$ python3 -q
>>> import numpy as np
>>> np.set_printoptions(suppress=True, linewidth=100)
>>> def tidy(a):
...     return np.round(a, 2) + 0
... 
>>> W0 = np.array([[0.3, -2.0, 0.0], [-1.0, -1.7, 2.0], [0.0, -2.0, 0.3]])
>>> rng = np.random.default_rng(92954)
>>> z = rng.permutation(3)
>>> z
array([1, 2, 0])
>>> A2 = W0[z][:, z]
>>> tidy(np.trace(A2))
np.float64(-1.1)
>>> np.diag(A2)
array([-1.7,  0.3,  0.3])
>>> Q, r_ = np.linalg.qr(W0)
>>> tidy(r_)
array([[-1.04, -1.05,  1.92],
       [ 0.  ,  3.13, -0.63],
       [ 0.  ,  0.  , -0.14]])
>>> np.allclose(r_.T @ r_, W0.T @ W0)
True
>>> tidy(np.trace(Q @ Q.T))
np.float64(3.0)
>>> tidy(np.abs(np.linalg.svd(r_)[2][-1]))
array([0.85, 0.1 , 0.52])
>>> np.linalg.matrix_rank(r_, rtol=0.1)
np.int64(2)
>>> [round(float(x), 2) for x in np.linalg.svd(r_, compute_uv=False)[:3]]
[3.61, 1.74, 0.07]
>>> np.linalg.cond(r_) > 100
np.False_
>>> T = np.stack([W0, 5 * W0, W0[::-1]])
>>> tidy(np.linalg.det(T))
array([ 0.45, 55.88, -0.45])
>>> tidy(T.sum(axis=0))
array([[  1.8, -14. ,   0.3],
       [ -7. , -11.9,  14. ],
       [  0.3, -14. ,   1.8]])
>>> tidy(np.linalg.norm(T, axis=(1, 2)))
array([ 4.01, 20.04,  4.01])
>>> tidy(np.trace(W0))
np.float64(-1.1)
>>> np.allclose(W0, W0.T)
False
>>> tidy(np.linalg.det(W0))
np.float64(0.45)
>>> tidy(np.linalg.matrix_power(W0, 3))
array([[-2.17, -0.94,  4.4 ],
       [-0.47,  1.29,  0.94],
       [-2.2 , -0.94,  4.43]])
>>> tidy(W0 @ W0)
array([[ 2.09,  2.8 , -4.  ],
       [ 1.4 ,  0.89, -2.8 ],
       [ 2.  ,  2.8 , -3.91]])
>>> np.allclose(W0 @ W0.T, W0.T @ W0)
False
>>> K = np.load("run17.npy")
>>> tidy(K)
array([[0.31, 0.31, 0.08, 0.31],
       [0.1 , 0.2 , 0.2 , 0.5 ],
       [0.36, 0.27, 0.09, 0.27],
       [0.27, 0.09, 0.18, 0.45]])
>>> hat = np.triu(np.array([[5, 3, -3], [-4, 0, 3], [-2, -1, 5]]), 1) + np.eye(3)
>>> A2 = hat @ W0 @ np.linalg.inv(hat)
>>> tidy(A2)
array([[ -2.7,   7. , -24. ],
       [ -1. ,  -4.7,  14. ],
       [  0. ,  -2. ,   6.3]])
>>> tidy(np.trace(A2)), tidy(np.trace(W0))
(np.float64(-1.1), np.float64(-1.1))
>>> basis = 20 * np.array([[0.1, 0.9, 0.5, -0.4],
...     [-0.9, 0.3, 1.5, -0.5],
...     [1.2, -0.7, 0.0, -0.1]])
>>> z = rng.integers(0, 3, 13)
>>> M = basis[z] + rng.normal(size=(13, 4))
>>> tidy(M)
array([[-18.41,   5.62,  30.46, -11.39],
       [ 23.48, -13.76,  -1.31,  -2.77],
       [ 24.04, -13.85,  -1.29,  -2.19],
       [  1.63,  17.4 ,  11.43,  -7.62],
       [ 24.65, -14.51,  -0.77,  -2.15],
       [-17.73,   5.4 ,  30.61,  -9.82],
       [ 22.93, -14.24,   0.58,  -2.95],
       [  2.35,  15.65,   9.53,  -5.98],
       [-16.06,   6.77,  29.77, -10.67],
       [  2.24,  17.14,   9.78,  -9.14],
       [  1.89,  18.35,  10.45,  -9.4 ],
       [-20.42,   5.95,  29.63,  -8.29],
       [-16.13,   6.85,  29.48, -10.2 ]])
>>> x0 = np.array([2, -1, 3, -2])
>>> rhs = M @ x0
>>> tidy(np.linalg.solve(M.T @ M, M.T @ rhs))
array([ 2., -1.,  3., -2.])
>>> tidy(np.linalg.pinv(M) @ M)
array([[1., 0., 0., 0.],
       [0., 1., 0., 0.],
       [0., 0., 1., 0.],
       [0., 0., 0., 1.]])
>>> rhs = rhs + 0.05 * rng.normal(size=13)
>>> tidy(rhs)
array([71.73, 62.45, 62.35, 35.33, 65.82, 70.66, 67.64, 29.7 , 71.8 , 35.04, 35.63, 58.64, 69.75])
>>> beta, *_ = np.linalg.lstsq(M, rhs)
>>> tidy(M.T @ (rhs - M @ beta))
array([0., 0., 0., 0.])
>>> tidy(beta)
array([ 2.  , -1.  ,  2.99, -2.02])
>>> tidy(np.linalg.norm(rhs - M @ beta))
np.float64(0.21)
>>> beta.round()
array([ 2., -1.,  3., -2.])
